In [1]: import numpy as np

In [2]: import numpy.linalg as la

In [3]: np.set_printoptions(precision=3, suppress=True, linewidth=120, legacy="1.25")

In [4]: X = np.array([[1, -2, 4, -8],
   ...:     [1, -1, 1, -1],
   ...:     [1, 0, 0, 0],
   ...:     [1, 1, 1, 1],
   ...:     [1, 2, 4, 8],
   ...:     [1, 3, 9, 27]])

In [5]: X
Out[5]: 
array([[ 1, -2,  4, -8],
       [ 1, -1,  1, -1],
       [ 1,  0,  0,  0],
       [ 1,  1,  1,  1],
       [ 1,  2,  4,  8],
       [ 1,  3,  9, 27]])

In [6]: # row 5 dominates

In [7]: gram = X.T @ X

In [8]: np.trace(gram), (X ** 2).sum()
Out[8]: (999, 999)

In [9]: np.diag(gram)
Out[9]: array([  6,  19, 115, 859])

In [10]: gram
Out[10]: 
array([[  6,   3,  19,  27],
       [  3,  19,  27, 115],
       [ 19,  27, 115, 243],
       [ 27, 115, 243, 859]])

In [11]: (X @ X.T).shape
Out[11]: (6, 6)

In [12]: vals, evecs = la.eigh(gram)

In [13]: np.round(evecs.T @ evecs, 3) + 0
Out[13]: 
array([[1., 0., 0., 0.],
       [0., 1., 0., 0.],
       [0., 0., 1., 0.],
       [0., 0., 0., 1.]])

In [14]: np.abs(evecs[:, -1])
Out[14]: array([0.033, 0.126, 0.282, 0.95 ])

In [15]: la.svd(gram, compute_uv=False)
Out[15]: array([947.379,  46.526,   3.399,   1.696])

In [16]: la.eigvalsh(gram @ gram)
Out[16]: array([     2.875,     11.55 ,   2164.694, 897527.88 ])

In [17]: np.unique(vals.round(6) + 0, return_counts=True)[1]
Out[17]: array([1, 1, 1, 1])

In [18]: vals
Out[18]: array([  1.696,   3.399,  46.526, 947.379])

In [19]: (vals > 1e-8).sum(), (vals < -1e-8).sum()
Out[19]: (4, 0)

In [20]: np.abs(evecs[:, -1]).round(6).argmax()
Out[20]: 3

In [21]: M2 = np.c_[X[:, :2] @ np.array([[-1, -2], [-1, 2]]), np.array([2, 2, 0, 0, 0, 2])]

In [22]: M2
Out[22]: 
array([[ 1, -6,  2],
       [ 0, -4,  2],
       [-1, -2,  0],
       [-2,  0,  0],
       [-3,  2,  0],
       [-4,  4,  2]])

In [23]: np.round(la.norm(M2 - X @ la.lstsq(X, M2)[0], axis=0), 3) + 0
Out[23]: array([0.   , 0.   , 0.735])

In [24]: la.matrix_rank(np.c_[X, M2])
Out[24]: 5

In [25]: la.matrix_rank(M2)
Out[25]: 3
